$ ipython --no-banner

In [1]: import numpy as np

In [2]: from numpy import linalg as LA

In [3]: np.set_printoptions(precision=1, suppress=True, linewidth=100)

In [4]: cent = np.array([[0, -4, 1, 4, -2], [3, 3, 2, -1, 5]])

In [5]: rng = np.random.default_rng(33)

In [6]: A = rng.normal(size=(34, 2)) @ cent + np.array([3, 2, 7, 2, 2])

In [7]: print(A)
[[  1.3  -1.3   6.3   4.2  -1.6]
 [  3.1  -0.2   7.7   4.3   1. ]
 [  6.   11.3   7.4  -5.3  10.2]
 [  4.9   4.3   8.1   1.    5.3]
 [  3.8  -4.5   9.4   9.1  -0.3]
 [  1.    4.3   4.6  -1.6   0.7]
 [ -1.4  -6.4   5.1   7.5  -7.3]
 [  4.1   2.1   8.    2.7   3.3]
 [  3.5   7.1   6.2  -2.8   5.1]
 [  0.7  -2.5   6.    5.   -3. ]
 [  4.6   5.6   7.6  -0.5   5.7]
 [  0.4   4.6   3.9  -2.3   0.2]
 [  3.3  -1.6   8.1   5.7   0.5]
 [  3.    7.7   5.6  -3.7   4.9]
 [ -1.5 -10.3   5.9  11.3  -9.4]
 [  5.3   1.    9.3   4.5   4.2]
 [  4.8   4.5   8.    0.7   5.4]
 [  7.6   9.3   9.4  -2.2  11.1]
 [  0.4  -7.5   7.    9.8  -5.8]
 [  3.4   3.3   7.1   1.    3.1]
 [  4.1   5.6   7.1  -0.9   5. ]
 [  4.7   7.9   7.1  -2.7   7. ]
 [  2.9   3.1   6.6   0.8   2.4]
 [  5.8   2.9   9.3   3.    5.7]
 [  5.4   8.3   7.6  -2.7   7.9]
 [  2.7  -1.9   7.6   5.6  -0.3]
 [  0.7  -6.4   7.    8.9  -4.9]
 [  4.1   5.3   7.2  -0.6   5. ]
 [  7.2   8.9   9.1  -2.1  10.3]
 [  8.2   6.4  10.6   1.1  10.2]
 [  0.2   3.4   4.   -1.3  -0.6]
 [ -0.1  -6.5   6.2   8.4  -5.9]
 [  0.6  -4.7   6.5   7.1  -4.2]
 [  6.5   4.4   9.6   1.9   7.3]]

In [8]: # looks like rank 3

In [9]: Ac = A - A.mean(axis=0)

In [10]: V = LA.svd(Ac)[2][:3]

In [11]: A2 = Ac - Ac @ V.T @ V

In [12]: print(np.round(A2.std(axis=0), 1) + 0)
[0. 0. 0. 0. 0.]

In [13]: round(LA.norm(A2) / LA.norm(Ac), 1)
Out[13]: np.float64(0.0)

In [14]: Uu, s, VT = LA.svd(A)

In [15]: V = VT[:(s > 1e-8).sum()]

In [16]: x = A[22] + 5 * A[23] + rng.integers(2) * np.eye(5)[1]

In [17]: print(x)
[31.7 17.5 53.2 15.6 30.8]

In [18]: print(np.diag(V.T @ V))
[0.3 0.6 0.9 0.5 0.8]

In [19]: z = A[:, 4] > np.median(A[:, 4])

In [20]: f = A[z].mean(axis=0) - A[~z].mean(axis=0)

In [21]: round((((A - A.mean(axis=0)) @ f > 0) == z).mean(), 1)
Out[21]: np.float64(0.9)

In [22]: ((A - A.mean(axis=0)) @ f > 0).astype(int)
Out[22]: 
array([0, 0, 1, 1, 0, 1, 0, 1, 1, 0, 1, 1, 0, 1, 0, 1, 1, 1, 0, 1, 1, 1, 1, 1, 1, 0, 0, 1, 1, 1, 0,
       0, 0, 1])

In [23]: data = np.load("dump.npy")

In [24]: data.round(1) + 0
Out[24]: 
array([[0. , 0. , 0. , 0. , 0. , 0. , 0. , 0. , 0. , 0. , 0. ],
       [0. , 0.2, 0.2, 0. , 0.2, 0. , 0. , 0. , 0.1, 0.2, 0. ],
       [0. , 0.2, 0.3, 0. , 0.2, 0. , 0. , 0. , 0.1, 0.3, 0. ],
       [0. , 0. , 0. , 0. , 0. , 0. , 0. , 0. , 0. , 0. , 0. ],
       [0. , 0.2, 0.2, 0. , 0.2, 0. , 0. , 0. , 0.1, 0.2, 0. ],
       [0. , 0. , 0. , 0. , 0. , 0. , 0. , 0. , 0. , 0. , 0. ],
       [0. , 0. , 0. , 0. , 0. , 0. , 0. , 0. , 0. , 0. , 0. ],
       [0. , 0. , 0. , 0. , 0. , 0. , 0. , 0. , 0. , 0. , 0. ],
       [0. , 0.1, 0.1, 0. , 0.1, 0. , 0. , 0. , 0.1, 0.1, 0. ],
       [0. , 0.2, 0.3, 0. , 0.2, 0. , 0. , 0. , 0.1, 0.3, 0. ],
       [0. , 0. , 0. , 0. , 0. , 0. , 0. , 0. , 0. , 0. , 0. ]])

In [25]: x = np.array([-5, -4, 0, 2, 0, -1, -2, -1, -5, -5, 1])

In [26]: print(np.trace(data))
1.0

In [27]: np.round(np.eye(11) - data, 1) + 0
Out[27]: 
array([[ 1. ,  0. ,  0. ,  0. ,  0. ,  0. ,  0. ,  0. ,  0. ,  0. ,  0. ],
       [ 0. ,  0.8, -0.2,  0. , -0.2,  0. ,  0. ,  0. , -0.1, -0.2,  0. ],
       [ 0. , -0.2,  0.7,  0. , -0.2,  0. ,  0. ,  0. , -0.1, -0.3,  0. ],
       [ 0. ,  0. ,  0. ,  1. ,  0. ,  0. ,  0. ,  0. ,  0. ,  0. ,  0. ],
       [ 0. , -0.2, -0.2,  0. ,  0.8,  0. ,  0. ,  0. , -0.1, -0.2,  0. ],
       [ 0. ,  0. ,  0. ,  0. ,  0. ,  1. ,  0. ,  0. ,  0. ,  0. ,  0. ],
       [ 0. ,  0. ,  0. ,  0. ,  0. ,  0. ,  1. ,  0. ,  0. ,  0. ,  0. ],
       [ 0. ,  0. ,  0. ,  0. ,  0. ,  0. ,  0. ,  1. ,  0. ,  0. ,  0. ],
       [ 0. , -0.1, -0.1,  0. , -0.1,  0. ,  0. ,  0. ,  0.9, -0.1,  0. ],
       [ 0. , -0.2, -0.3,  0. , -0.2,  0. ,  0. ,  0. , -0.1,  0.7,  0. ],
       [ 0. ,  0. ,  0. ,  0. ,  0. ,  0. ,  0. ,  0. ,  0. ,  0. ,  1. ]])

In [28]: round(float((x - data @ x) @ (data @ x)), 1)
Out[28]: -0.0

In [29]: data @ data @ x
Out[29]: array([ 0.4, -1.9, -2.7, -0.4, -1.9, -0.4,  0.4, -0.4, -1.1, -2.7, -0.4])
